$ python -q
>>> import numpy as np
>>> np.set_printoptions(precision=2, suppress=True, linewidth=160, legacy="1.25")
>>> A = np.load("sample16.npy")
>>> A
array([[0.02, 2.  , 3.  , 2.  , 2.  , 2.  , 2.  , 2.  ],
       [1.  , 3.02, 1.  , 2.  , 2.  , 3.  , 0.  , 0.  ],
       [1.  , 0.  , 2.02, 3.  , 2.  , 0.  , 2.  , 0.  ],
       [0.  , 2.  , 3.  , 2.02, 1.  , 2.  , 3.  , 3.  ],
       [1.  , 3.  , 1.  , 1.  , 3.02, 2.  , 1.  , 1.  ],
       [1.  , 3.  , 0.  , 3.  , 1.  , 0.02, 2.  , 2.  ],
       [3.  , 1.  , 1.  , 3.  , 2.  , 1.  , 2.02, 0.  ],
       [0.  , 2.  , 3.  , 2.  , 2.  , 2.  , 2.  , 2.02]])
>>> left, sigma, Vh = np.linalg.svd(A)
>>> sigma
array([13.79,  4.44,  4.12,  3.1 ,  1.48,  1.37,  0.23,  0.01])
>>> np.argmax(sigma[:-1] / (sigma[1:] + 1e-6)) + 1
7
>>> out = left[:, :7] @ np.diag(sigma[:7]) @ Vh[:7]
>>> np.linalg.matrix_rank(out)
7
>>> np.round(np.linalg.norm(A - out) / np.linalg.norm(A), 2)
0.0
>>> np.linalg.matrix_rank(A, rtol=0.05)
6
>>> gram = A.T @ A
>>> np.linalg.matrix_rank(gram)
8
>>> (A @ A.T).shape
(8, 8)
>>> np.round(np.linalg.svd(A, compute_uv=False) ** 2, 2) + 0
array([190.19,  19.71,  16.93,   9.62,   2.19,   1.87,   0.05,   0.  ])
>>> np.round(np.linalg.eigvalsh(gram)[::-1], 2) + 0
array([190.19,  19.71,  16.93,   9.62,   2.19,   1.87,   0.05,   0.  ])
>>> t = np.deg2rad(120)
>>> X = np.eye(9)
>>> X[np.ix_([6, 3], [6, 3])] = [[np.cos(t), -np.sin(t)], [np.sin(t), np.cos(t)]]
>>> X
array([[ 1.  ,  0.  ,  0.  ,  0.  ,  0.  ,  0.  ,  0.  ,  0.  ,  0.  ],
       [ 0.  ,  1.  ,  0.  ,  0.  ,  0.  ,  0.  ,  0.  ,  0.  ,  0.  ],
       [ 0.  ,  0.  ,  1.  ,  0.  ,  0.  ,  0.  ,  0.  ,  0.  ,  0.  ],
       [ 0.  ,  0.  ,  0.  , -0.5 ,  0.  ,  0.  ,  0.87,  0.  ,  0.  ],
       [ 0.  ,  0.  ,  0.  ,  0.  ,  1.  ,  0.  ,  0.  ,  0.  ,  0.  ],
       [ 0.  ,  0.  ,  0.  ,  0.  ,  0.  ,  1.  ,  0.  ,  0.  ,  0.  ],
       [ 0.  ,  0.  ,  0.  , -0.87,  0.  ,  0.  , -0.5 ,  0.  ,  0.  ],
       [ 0.  ,  0.  ,  0.  ,  0.  ,  0.  ,  0.  ,  0.  ,  1.  ,  0.  ],
       [ 0.  ,  0.  ,  0.  ,  0.  ,  0.  ,  0.  ,  0.  ,  0.  ,  1.  ]])
>>> x0 = np.array([3, -1, 3, -1, -3, -1, -2, 1, 0])
>>> [p for p in range(1, 25) if np.allclose(np.linalg.matrix_power(X, p), np.eye(9))]
[3, 6, 9, 12, 15, 18, 21, 24]
>>> round(float(np.linalg.det(X)), 2)
1.0
>>> np.sort(np.abs(np.degrees(np.angle(np.linalg.eigvals(X)))))
array([  0.,   0.,   0.,   0.,   0.,   0.,   0., 120., 120.])
>>> 9 - np.linalg.matrix_rank(X - np.eye(9), tol=1e-8)
7
